$ python -q
>>> import numpy as np
>>> from numpy import linalg as LA
>>> np.set_printoptions(precision=2, suppress=True, linewidth=160)
>>> mat = np.loadtxt("case13.csv", delimiter=",")
>>> mat
array([[0.4 , 0.  , 0.6 ],
       [0.2 , 0.2 , 0.6 ],
       [0.5 , 0.33, 0.17]])
>>> # rows sum to 1
>>> evals, V = LA.eig(mat)
>>> np.sort(LA.eigvals(mat @ mat))
array([0.04, 0.18, 1.  ])
>>> np.sort(LA.eigvals(mat.T))
array([-0.43,  0.2 ,  1.  ])
>>> ang = np.radians(135)
>>> r_ = np.eye(3)
>>> r_[1, 1] = r_[0, 0] = np.cos(ang)
>>> r_[1, 0], r_[0, 1] = -np.sin(ang), np.sin(ang)
>>> print(r_)
[[-0.71  0.71  0.  ]
 [-0.71 -0.71  0.  ]
 [ 0.    0.    1.  ]]
>>> A2 = mat @ r_.T
>>> round(LA.det(r_), 2), np.round(np.trace(r_), 2)
(np.float64(1.0), np.float64(-0.41))
>>> A2.round(2) + 0
array([[-0.28, -0.28,  0.6 ],
       [ 0.  , -0.28,  0.6 ],
       [-0.12, -0.59,  0.17]])
>>> np.abs(A2 - mat).max(axis=0)
array([0.68, 0.92, 0.  ])
>>> print(np.allclose(mat @ mat.T, A2 @ A2.T))
True
>>> LA.svd(mat, compute_uv=False), LA.svd(A2, compute_uv=False)
(array([1.07, 0.41, 0.19]), array([1.07, 0.41, 0.19]))
>>> rng = np.random.default_rng(7425)
>>> idx = rng.permutation(3)
>>> A2 = mat[:, idx] * rng.choice([-1, 1], 3)
>>> A2
array([[0.4 , 0.6 , 0.  ],
       [0.2 , 0.6 , 0.2 ],
       [0.5 , 0.17, 0.33]])
>>> Uu, _, VT = LA.svd(mat.T @ A2)
>>> idx
array([0, 2, 1])
>>> q, V = LA.qr(A2[:, :1])[0], LA.qr(A2[:, 1:])[0]
>>> sigma = LA.svd(q.T @ V, compute_uv=False)
>>> (sigma > 0.9).sum()
np.int64(0)
>>> W0 = np.load("block2.npy")
>>> W0
array([[1., 0.],
       [0., 1.]])
>>> vec = np.array([2, -2])
>>> print(LA.eigvalsh(2 * W0 - np.eye(2)))
[1. 1.]
>>> W0 @ vec
array([ 2., -2.])
>>> print(np.trace(W0))
2.0
>>> print(W0 @ W0 @ vec)
[ 2. -2.]
>>> vec = np.array([-1, 3])
>>> 2 - LA.matrix_rank(W0 - np.eye(2), tol=1e-8)
np.int64(2)
>>> W0.T @ (W0 @ vec)
array([-1.,  3.])
>>> np.abs(LA.eigvals(W0))
array([1., 1.])
>>> round(LA.norm(vec), 2), np.round(LA.norm(W0 @ vec), 2)
(np.float64(3.16), np.float64(3.16))
>>> [p for p in range(1, 25) if np.allclose(LA.matrix_power(W0, p), np.eye(2))]
[1, 2, 3, 4, 5, 6, 7, 8, 9, 10, 11, 12, 13, 14, 15, 16, 17, 18, 19, 20, 21, 22, 23, 24]
>>> np.sort(np.abs(LA.eigvals(W0)))[::-1]
array([1., 1.])
>>> LA.matrix_power(W0, 100)
array([[1., 0.],
       [0., 1.]])
>>> pr = np.eye(2)[1]
>>> for _ in range(7):
...     pr = pr @ W0
...     print(pr.round(2))
... 
[0. 1.]
[0. 1.]
[0. 1.]
[0. 1.]
[0. 1.]
[0. 1.]
[0. 1.]
>>> E = np.load("w.npy")
>>> E
array([[ -0.9 ,  -0.6 ,  -2.34],
       [  1.  ,   0.2 ,   0.85],
       [  0.3 ,   0.2 ,   0.73],
       [  0.1 ,  -0.7 ,  -2.84],
       [ -1.4 ,  -0.1 ,  -0.39],
       [ -2.1 ,  -0.7 ,  -2.79],
       [  1.1 ,   0.6 ,   2.46],
       [  1.7 ,   0.2 ,   0.77],
       [  1.6 ,  -0.2 ,  -0.8 ],
       [ -0.4 ,   0.9 ,   3.62],
       [  0.8 ,  -1.1 ,  -4.38],
       [ -0.4 ,   0.4 ,   1.55],
       [ -1.  ,  -2.6 , -10.47],
       [ -0.8 ,  -1.2 ,  -4.83],
       [ -0.3 ,  -1.5 ,  -5.96],
       [ -2.1 ,  -0.5 ,  -2.  ]])
>>> # column 2 dominates
>>> Xs = E - E.mean(axis=0)
>>> V = LA.svd(Xs)[2][:2]
>>> A2 = Xs - Xs @ V.T @ V
>>> np.diag(V.T @ V)
array([1.  , 0.06, 0.94])
>>> Xs = (E - E.mean(axis=0)) / E.std(axis=0)
>>> print(np.argwhere(np.abs(Xs) > 2))
[[12  1]
 [12  2]]
>>> b = LA.lstsq(np.delete(Xs, 2, axis=1), Xs[:, 2])[0]
>>> np.abs(b).argmax()
np.int64(1)
>>> np.round(1 - np.var(Xs[:, 2] - np.delete(Xs, 2, axis=1) @ b), 2)
np.float64(1.0)
>>> b.round(2) + 0
array([0., 1.])
>>> round(float(E[4] @ E[11]), 2)
-0.08
>>> round(float(LA.norm(E) ** 2 / LA.norm(E, 2) ** 2), 2)
1.07
>>> LA.norm(E, axis=0)
array([ 4.69,  3.84, 15.4 ])
>>> vec = np.array([2, 0, 1])
>>> E * vec
array([[ -1.8 ,  -0.  ,  -2.34],
       [  2.  ,   0.  ,   0.85],
       [  0.6 ,   0.  ,   0.73],
       [  0.2 ,  -0.  ,  -2.84],
       [ -2.8 ,  -0.  ,  -0.39],
       [ -4.2 ,  -0.  ,  -2.79],
       [  2.2 ,   0.  ,   2.46],
       [  3.4 ,   0.  ,   0.77],
       [  3.2 ,  -0.  ,  -0.8 ],
       [ -0.8 ,   0.  ,   3.62],
       [  1.6 ,  -0.  ,  -4.38],
       [ -0.8 ,   0.  ,   1.55],
       [ -2.  ,  -0.  , -10.47],
       [ -1.6 ,  -0.  ,  -4.83],
       [ -0.6 ,  -0.  ,  -5.96],
       [ -4.2 ,  -0.  ,  -2.  ]])
>>> np.sign((E @ vec).round(6))
array([-1.,  1.,  1., -1., -1., -1.,  1.,  1.,  1.,  1., -1.,  1., -1., -1., -1., -1.])
>>> LA.norm(E @ vec) <= LA.norm(E, 2) * LA.norm(vec) + 1e-9
np.True_
>>> (E @ vec).argmax()
np.int64(6)
>>> C2 = np.cov(E, rowvar=False)
>>> np.argsort(-E.std(axis=0).round(6), kind="stable")
array([2, 0, 1])
>>> np.round(np.corrcoef(E[:, 1], E[:, 0])[0, 1], 2)
np.float64(0.34)
>>> E.std(axis=0)
array([1.16, 0.86, 3.47])
>>> np.round(LA.eigvalsh(C2)[::-1], 2) + 0
array([13.8 ,  1.25,  0.  ])
>>> print(C2.shape)
(3, 3)
>>> print(np.polyfit(E[:, 1], E[:, 0], 1))
[0.46 0.02]
>>> np.argwhere(np.triu(np.abs(np.corrcoef(E.T)) > 0.8, 1))
array([[1, 2]])
>>> X = np.load("data.npy")
>>> X
array([[-1.4, -0.6, -0.3],
       [ 0.6,  0.3, -0.3],
       [-1.4, -0.5,  0.4],
       [-1.2,  1.7, -0.2],
       [ 0.6,  0.6,  0.8],
       [-1.8,  0.2,  0.7],
       [ 0.5, -1.4, -0.7],
       [ 0.1, -0.3,  0.3],
       [-0.5, -0.3, -0.6],
       [-0.3,  0.7, -1. ],
       [ 0.1, -0.4,  0.7],
       [-0.7,  0.4, -1.2],
       [-0.6, -0.5, -0.8],
       [-2.3, -0.4,  0.9],
       [-0.1, -0.2, -1.4],
       [ 0.9,  0.8,  0.8],
       [ 1.7,  1.3, -0.7],
       [ 1.3,  0.2, -0.4],
       [ 1.3, -0.6,  0.5],
       [ 0. , -0.5,  1.9],
       [ 0.7,  1.3, -0.2],
       [ 1.5,  2. , -1.5],
       [-1.3, -0.2,  0.3],
       [ 0.5,  0.1,  0.1],
       [-1.8, -0.5, -0.8]])
>>> Xs = X - X.mean(axis=0)
>>> Uu, sigma, VT = LA.svd(Xs, full_matrices=False)
>>> sigma ** 2 / (sigma ** 2).sum()
array([0.55, 0.27, 0.18])
>>> print(sigma)
[5.92 4.11 3.35]
>>> np.searchsorted(np.cumsum(sigma ** 2) / (sigma ** 2).sum(), 0.9) + 1
np.int64(3)
>>> VT[0] * np.sign(VT[0, np.abs(VT[0]).argmax()])
array([ 0.88,  0.41, -0.24])
>>> (np.sign(Uu[:, 0]) == np.sign(Uu[0, 0])).astype(int)
array([1, 0, 1, 1, 0, 1, 0, 1, 1, 0, 1, 1, 1, 1, 0, 0, 0, 0, 0, 1, 0, 0, 1, 0, 1])
>>> print(LA.matrix_rank(Xs))
3
>>> W2 = X[[22, 23]].astype(float)
>>> for _ in range(5):
...     idx = LA.norm(X[:, None] - W2, axis=-1).argmin(axis=1)
...     W2 = np.array([X[idx == j].mean(axis=0) for j in range(2)])
... 
>>> idx
array([0, 1, 0, 0, 1, 0, 1, 1, 0, 1, 1, 0, 0, 0, 1, 1, 1, 1, 1, 1, 1, 1, 0, 1, 0])
>>> W2[1] - W2[0]
array([1.93, 0.33, 0.09])
>>> np.bincount(idx)
array([10, 15])
>>> d = LA.norm(X[:, None] - X[None], axis=-1)
>>> d[22].round(6).argsort(kind="stable")[:4]
array([22,  2,  0,  5])
>>> LA.matrix_rank(d ** 2)
np.int64(5)
>>> print(d.shape)
(25, 25)
>>> idx = X[:, 2] > np.median(X[:, 2])
>>> u = X[idx].mean(axis=0) - X[~idx].mean(axis=0)
>>> print((((X - X.mean(axis=0)) @ u > 0) == idx).mean())
0.96
>>> data = np.load("layer1.npy")
>>> print(data)
[[-19.65   0.46 -38.84]
 [-19.16  -0.27 -38.29]
 [-19.39  -0.58 -40.49]
 [-20.23   0.2  -40.2 ]
 [-19.94  -0.95 -40.27]
 [-19.53   1.14 -41.47]
 [-19.15   0.77 -40.58]
 [-16.63  -0.19 -40.27]
 [-19.11   0.11 -38.78]
 [-19.63  -0.23 -39.77]
 [-20.44   0.7  -40.01]
 [-19.45   0.81 -41.16]
 [-21.22   0.58 -40.09]
 [-19.39  -1.02 -41.47]
 [-21.    -0.41 -38.05]
 [-20.53   1.21 -39.52]
 [-19.68  -0.38 -40.87]
 [-17.55  -0.68 -40.91]
 [-21.36   0.42 -40.11]
 [-22.05  -0.22 -41.48]
 [-21.97   0.71 -40.42]
 [-20.14   0.01 -38.99]
 [-20.19   1.54 -40.16]]
>>> A2 = np.c_[data[:, :1] @ np.array([[-3]]), np.array([-3, -1, 2, 2, 1, 0, -1, -2, 3, -1, -2, -1, 0, 1, -1, 2, 0, -2, 1, -2, -1, 3, 2])]
>>> A2
array([[58.95, -3.  ],
       [57.48, -1.  ],
       [58.17,  2.  ],
       [60.69,  2.  ],
       [59.82,  1.  ],
       [58.59,  0.  ],
       [57.45, -1.  ],
       [49.89, -2.  ],
       [57.33,  3.  ],
       [58.89, -1.  ],
       [61.32, -2.  ],
       [58.35, -1.  ],
       [63.66,  0.  ],
       [58.17,  1.  ],
       [63.  , -1.  ],
       [61.59,  2.  ],
       [59.04,  0.  ],
       [52.65, -2.  ],
       [64.08,  1.  ],
       [66.15, -2.  ],
       [65.91, -1.  ],
       [60.42,  3.  ],
       [60.57,  2.  ]])
>>> LA.matrix_rank(A2)
np.int64(2)
>>> LA.matrix_rank(np.c_[data, A2])
np.int64(4)
>>> LA.norm(LA.qr(data)[0].T @ A2, axis=0) ** 2 / ((A2 ** 2).sum(axis=0) + 1e-12)
array([1.  , 0.03])
>>> Xs = data - data.mean(axis=0)
>>> V = LA.svd(Xs)[2][:1]
>>> A2 = Xs - Xs @ V.T @ V
>>> np.diag(V.T @ V)
array([0.95, 0.05, 0.01])
>>> (Xs @ V.T).std(axis=0)
array([1.24])
>>> C2 = np.cov(data, rowvar=False)
>>> np.corrcoef(data.T)
array([[ 1.  , -0.28, -0.05],
       [-0.28,  1.  , -0.01],
       [-0.05, -0.01,  1.  ]])
>>> print(np.argwhere(np.triu(np.abs(np.corrcoef(data.T)) > 0.8, 1)))
[]
>>> C2.shape
(3, 3)
>>> print(np.argsort(-data.std(axis=0).round(6), kind="stable"))
[0 2 1]
>>> arr = np.array([[0.1, 0.0, 2.0], [0.0, 0.1, 3.0], [0.0, 0.0, 2.1]])
>>> arr
array([[0.1, 0. , 2. ],
       [0. , 0.1, 3. ],
       [0. , 0. , 2.1]])
>>> A2 = arr / np.sqrt((arr ** 2).mean(axis=1, keepdims=True))
>>> arr - arr.mean(axis=1, keepdims=True)
array([[-0.6 , -0.7 ,  1.3 ],
       [-1.03, -0.93,  1.97],
       [-0.7 , -0.7 ,  1.4 ]])
>>> LA.matrix_rank(A2) == LA.matrix_rank(arr)
np.True_
>>> A2[1]
array([0.  , 0.06, 1.73])
>>> LA.norm(A2, axis=1)
array([1.73, 1.73, 1.73])
>>> LA.matrix_rank(arr, rtol=0.1)
np.int64(1)
>>> round(np.log10(LA.cond(arr)))
2
>>> print(LA.cond(arr) > 100)
False
>>> np.abs(LA.svd(arr)[2][-1])
array([0.55, 0.83, 0.02])
>>> P = np.triu(np.array([[0, 7, -9], [-2, -2, -7], [3, 5, -3]]), 1) + np.eye(3)
>>> A2 = P @ arr @ LA.inv(P)
>>> P @ arr - arr @ P
array([[  0.,   0.,   3.],
       [  0.,   0., -14.],
       [  0.,   0.,   0.]])
>>> A2
array([[  0.1,   0. ,   5. ],
       [  0. ,   0.1, -11. ],
       [  0. ,   0. ,   2.1]])
>>> round(float(LA.det(A2)), 2)
0.02
>>> print(np.poly(A2))
[ 1.   -2.3   0.43 -0.02]
>>> feats = np.load("out3.npy")
>>> print(feats)
[[-1 -2  0 -2]
 [-2 -1 -2  0]
 [ 0 -2 -1 -2]
 [-2  0 -2 -1]]
>>> print(np.all(LA.eigvalsh(feats) > 0))
False
>>> round(LA.eigvalsh(feats).min(), 2)
np.float64(-5.0)
>>> q, r_ = LA.qr(feats)
>>> print(abs(r_[0, 0]), round(LA.norm(feats[:, 0]), 2))
3.0 3.0
>>> print(np.trace(q @ q.T))
4.0
>>> np.round(q @ r_, 2) + 0
array([[-1., -2.,  0., -2.],
       [-2., -1., -2.,  0.],
       [ 0., -2., -1., -2.],
       [-2.,  0., -2., -1.]])
>>> print(r_)
[[ 3.    1.33  2.67  1.33]
 [ 0.   -2.69 -0.17 -2.32]
 [ 0.    0.    1.36  0.05]
 [ 0.    0.    0.   -1.36]]
>>> q.shape, r_.shape
((4, 4), (4, 4))
>>> print(np.round(q.T @ q, 2) + 0)
[[1. 0. 0. 0.]
 [0. 1. 0. 0.]
 [0. 0. 1. 0.]
 [0. 0. 0. 1.]]
>>> q
array([[-0.33,  0.58,  0.72,  0.18],
       [-0.67,  0.04, -0.16, -0.73],
       [ 0.  ,  0.74, -0.64,  0.18],
       [-0.67, -0.33, -0.2 ,  0.64]])
>>> np.allclose(r_.T @ r_, feats.T @ feats)
True
>>> Uu, sigma, VT = LA.svd(data)
>>> sigma
array([214.7 ,   5.78,   3.13])
>>> A2 = Uu[:, :1] @ np.diag(sigma[:1]) @ VT[:1]
>>> round(float(np.abs(data - A2).max()), 2)
2.69
>>> print(round(float(LA.norm(data - A2, 2)), 2), round(float(sigma[1]), 2))
5.78 5.78
>>> LA.matrix_rank(A2)
np.int64(1)
